$ ipython --no-banner

In [1]: import numpy as np

In [2]: from numpy import linalg as LA

In [3]: np.set_printoptions(suppress=True, linewidth=200)

In [4]: mat = np.load("layer17.npy")

In [5]: mat
Out[5]: 
array([[  1,  -3,   9, -27],
       [  1,  -2,   4,  -8],
       [  1,  -1,   1,  -1],
       [  1,   0,   0,   0],
       [  1,   1,   1,   1]])

In [6]: r0, r1 = mat[0], mat[2]

In [7]: r0 @ r1
Out[7]: np.int64(40)

In [8]: p = (r0 @ r1) / (r0 @ r0) * r0

In [9]: print(np.round(r1 - p, 3))
[ 0.951 -0.854  0.561  0.317]

In [10]: round(LA.norm(r0 + r1) ** 2 + LA.norm(r0 - r1) ** 2, 3)
Out[10]: np.float64(1648.0)

In [11]: np.outer(r0, r1)
Out[11]: 
array([[  1,  -1,   1,  -1],
       [ -3,   3,  -3,   3],
       [  9,  -9,   9,  -9],
       [-27,  27, -27,  27]])

In [12]: th = np.radians(60)

In [13]: R = np.eye(4)

In [14]: R[1, 1] = R[3, 3] = np.cos(th)

In [15]: R[1, 3], R[3, 1] = -np.sin(th), np.sin(th)

In [16]: R.round(3)
Out[16]: 
array([[ 1.   ,  0.   ,  0.   ,  0.   ],
       [ 0.   ,  0.5  ,  0.   , -0.866],
       [ 0.   ,  0.   ,  1.   ,  0.   ],
       [ 0.   ,  0.866,  0.   ,  0.5  ]])

In [17]: out = mat @ R.T

In [18]: out.round(3)
Out[18]: 
array([[  1.   ,  21.883,   9.   , -16.098],
       [  1.   ,   5.928,   4.   ,  -5.732],
       [  1.   ,   0.366,   1.   ,  -1.366],
       [  1.   ,   0.   ,   0.   ,   0.   ],
       [  1.   ,  -0.366,   1.   ,   1.366]])

In [19]: np.allclose(LA.norm(mat, axis=1), LA.norm(out, axis=1))
Out[19]: True

In [20]: np.allclose(mat @ mat.T, out @ out.T)
Out[20]: True

In [21]: round(float(LA.det(R)), 3), np.trace(R)
Out[21]: (1.0, np.float64(3.0))

In [22]: J = np.load("out0.npy")

In [23]: J
Out[23]: 
array([[-0.8, -2.4, -1.1, -0.2],
       [ 0.2,  0.8,  0.7,  0.5],
       [-0.8, -1.1, -1.2, -1.5],
       [ 0.4,  0. , -0.7,  0.4],
       [-1.9, -0.5,  0.7,  0.5],
       [ 1. ,  0.7,  0.3, -0.2],
       [ 0.7, -0.2, -0.8, -0.2],
       [-1.1,  0.1, -0.4, -0.4],
       [-0.2, -0.4, -0.4,  0.1],
       [-0.1,  0.4,  0.6,  1.3],
       [-1.9, -0.4, -1.5,  0.6],
       [-2. , -0.1, -0.7,  0.2],
       [ 0. , -0.3,  1.2,  1.2],
       [ 4. ,  8. , -1. ,  2.5],
       [ 0.6, -0.1, -0.9,  0.9],
       [-1.1, -0.8,  0. ,  0.1],
       [ 0.6,  1.3, -1.4,  1.4],
       [ 0.2, -0.4,  0.4,  0.2],
       [-1.5,  1.7, -0.7,  2.2],
       [-0.1, -0.9,  0.7, -0.8]])

In [24]: vec = np.array([1, -2, 0, 2])

In [25]: y = J @ vec

In [26]: print(np.round(LA.lstsq(J, y)[0], 3) + 0)
[ 1. -2.  0.  2.]

In [27]: np.round(LA.pinv(J) @ J, 3) + 0
Out[27]: 
array([[1., 0., 0., 0.],
       [0., 1., 0., 0.],
       [0., 0., 1., 0.],
       [0., 0., 0., 1.]])

In [28]: rng = np.random.default_rng(3848)

In [29]: y = y + 0.05 * rng.normal(size=20)

In [30]: print(y.round(3))
[ 3.63  -0.34  -1.5    1.194  0.19  -0.848  0.714 -2.053  0.789  1.719  0.149 -1.413  2.987 -7.078  2.594  0.79   0.832  1.45  -0.506  0.081]

In [31]: coef, *_ = LA.lstsq(J, y)

In [32]: print(coef.round())
[ 1. -2. -0.  2.]

In [33]: round(LA.norm(y - J @ coef), 3)
Out[33]: np.float64(0.173)

In [34]: [round(float(LA.norm(LA.solve(J.T @ J + lam * np.eye(4), J.T @ y))), 2) for lam in (0, 1, 10, 100)]
Out[34]: [3.0, 2.6, 1.27, 0.37]

In [35]: coef.round(3)
Out[35]: array([ 0.98 , -2.003, -0.007,  2.   ])

In [36]: np.round(J.T @ (y - J @ coef), 3) + 0
Out[36]: array([0., 0., 0., 0.])

In [37]: Ac = J - J.mean(axis=0)

In [38]: evecs = LA.svd(Ac)[2][:1]

In [39]: out = Ac - Ac @ evecs.T @ evecs

In [40]: LA.norm(out, axis=1).round(6).argmax()
Out[40]: np.int64(18)

In [41]: np.round(np.diag(evecs.T @ evecs), 3)
Out[41]: array([0.217, 0.7  , 0.002, 0.081])

In [42]: F = np.loadtxt("dump.csv", delimiter=",")

In [43]: print(F.round(3))
[[ 0.015  0.378 -2.976]
 [-2.298 -1.063  1.609]
 [ 2.559  0.791  1.352]
 [-1.061 -0.736  2.708]
 [ 2.808  1.055 -0.015]
 [-2.741 -0.929 -0.789]
 [-1.05  -0.733  2.713]
 [-2.191 -0.576 -1.967]
 [-1.845 -0.962  2.162]
 [-1.322 -0.816  2.566]
 [-2.801 -1.066  0.125]
 [ 2.228  1.05  -1.713]
 [ 0.851 -0.04   2.877]
 [-2.593 -0.813 -1.272]
 [-0.584  0.148 -2.939]
 [ 0.953  0.702 -2.757]
 [-2.668 -0.867 -1.064]
 [ 2.807  1.015  0.3  ]
 [-2.668 -0.867 -1.064]
 [-0.499 -0.55   2.907]
 [ 2.608  1.102 -0.993]
 [-0.118 -0.415  2.969]]

In [44]: np.allclose(F[:-1].T @ LA.lstsq(F[:-1].T, F[-1])[0], F[-1])
Out[44]: True

In [45]: print(np.abs(np.diag(LA.qr(F)[1])) > 1e-9)
[ True  True False]

In [46]: np.round(F @ LA.pinv(F) @ F, 3)
Out[46]: 
array([[ 0.015,  0.378, -2.976],
       [-2.298, -1.063,  1.609],
       [ 2.559,  0.791,  1.352],
       [-1.061, -0.736,  2.708],
       [ 2.808,  1.055, -0.015],
       [-2.741, -0.929, -0.789],
       [-1.05 , -0.733,  2.713],
       [-2.191, -0.576, -1.967],
       [-1.845, -0.962,  2.162],
       [-1.322, -0.816,  2.566],
       [-2.801, -1.066,  0.125],
       [ 2.228,  1.05 , -1.713],
       [ 0.851, -0.04 ,  2.877],
       [-2.593, -0.813, -1.272],
       [-0.584,  0.148, -2.939],
       [ 0.953,  0.702, -2.757],
       [-2.668, -0.867, -1.064],
       [ 2.807,  1.015,  0.3  ],
       [-2.668, -0.867, -1.064],
       [-0.499, -0.55 ,  2.907],
       [ 2.608,  1.102, -0.993],
       [-0.118, -0.415,  2.969]])

In [47]: Ac = F - F.mean(axis=0)

In [48]: Uu, sigma, VT = LA.svd(Ac, full_matrices=False)

In [49]: sigma.round(3) + 0
Out[49]: array([10.136,  9.447,  0.   ])

In [50]: (np.sign(Uu[:, 0]) == np.sign(Uu[0, 0])).astype(int)
Out[50]: array([1, 0, 1, 0, 1, 0, 0, 0, 0, 0, 0, 1, 0, 0, 1, 1, 0, 1, 0, 0, 1, 0])

In [51]: LA.matrix_rank(Ac)
Out[51]: np.int64(2)

In [52]: np.abs(VT[0]).argmax()
Out[52]: np.int64(0)

In [53]: np.searchsorted(np.cumsum(sigma ** 2) / (sigma ** 2).sum(), 0.9) + 1
Out[53]: np.int64(2)

In [54]: np.round(VT[0] * np.sign(VT[0, np.abs(VT[0]).argmax()]), 3)
Out[54]: array([ 0.746,  0.35 , -0.567])

In [55]: r0 = np.array([9, 8, -7])

In [56]: np.round(np.correlate(F[2], F[15], "full"), 3)
Out[56]: array([-7.054, -0.384, -0.733,  1.702,  1.288])

In [57]: print(np.round(np.polyval(r0, F[2]), 3))
[72.406  4.952 20.251]

In [58]: np.round(np.convolve(F[2], r0), 3)
Out[58]: array([23.031, 27.588,  0.576,  5.277, -9.461])

In [59]: r0, r1 = F[0], F[9]

In [60]: r0 @ r0
Out[60]: np.float64(9.0)

In [61]: p = (r0 @ r1) / (r0 @ r0) * r0

In [62]: np.round(r1 - p, 3)
Out[62]: array([-1.308, -0.482, -0.068])

In [63]: p.round(3)
Out[63]: array([-0.013, -0.334,  2.634])

In [64]: round((r1 - p) @ r0, 3)
Out[64]: np.float64(-0.0)

In [65]: r0 = np.array([-9, -2, 3, 6, -8])

In [66]: r1 = np.array([-3, -2, 2, -2, 3, 3, 0, 2])

In [67]: arr = np.outer(r0, r1)

In [68]: arr
Out[68]: 
array([[ 27,  18, -18,  18, -27, -27,   0, -18],
       [  6,   4,  -4,   4,  -6,  -6,   0,  -4],
       [ -9,  -6,   6,  -6,   9,   9,   0,   6],
       [-18, -12,  12, -12,  18,  18,   0,  12],
       [ 24,  16, -16,  16, -24, -24,   0, -16]])

In [69]: out = arr / np.sqrt((arr ** 2).mean(axis=1, keepdims=True))

In [70]: print(out[4].round(3))
[ 1.294  0.863 -0.863  0.863 -1.294 -1.294  0.    -0.863]

In [71]: np.round(LA.norm(out, axis=1), 3)
Out[71]: array([2.828, 2.828, 2.828, 2.828, 2.828])

In [72]: dist = LA.norm(F[:, None] - F[None], axis=-1)

In [73]: LA.matrix_rank(dist ** 2)
Out[73]: np.int64(3)

In [74]: print((dist + 1e9 * np.eye(22)).round(6).argmin(axis=1))
[14  8 17  6 17 18  3 13  9  3  5 20 21 16  0  0 18  4 16 21 11 19]

In [75]: dist[9].round(6).argsort(kind="stable")[:4]
Out[75]: array([9, 3, 6, 8])
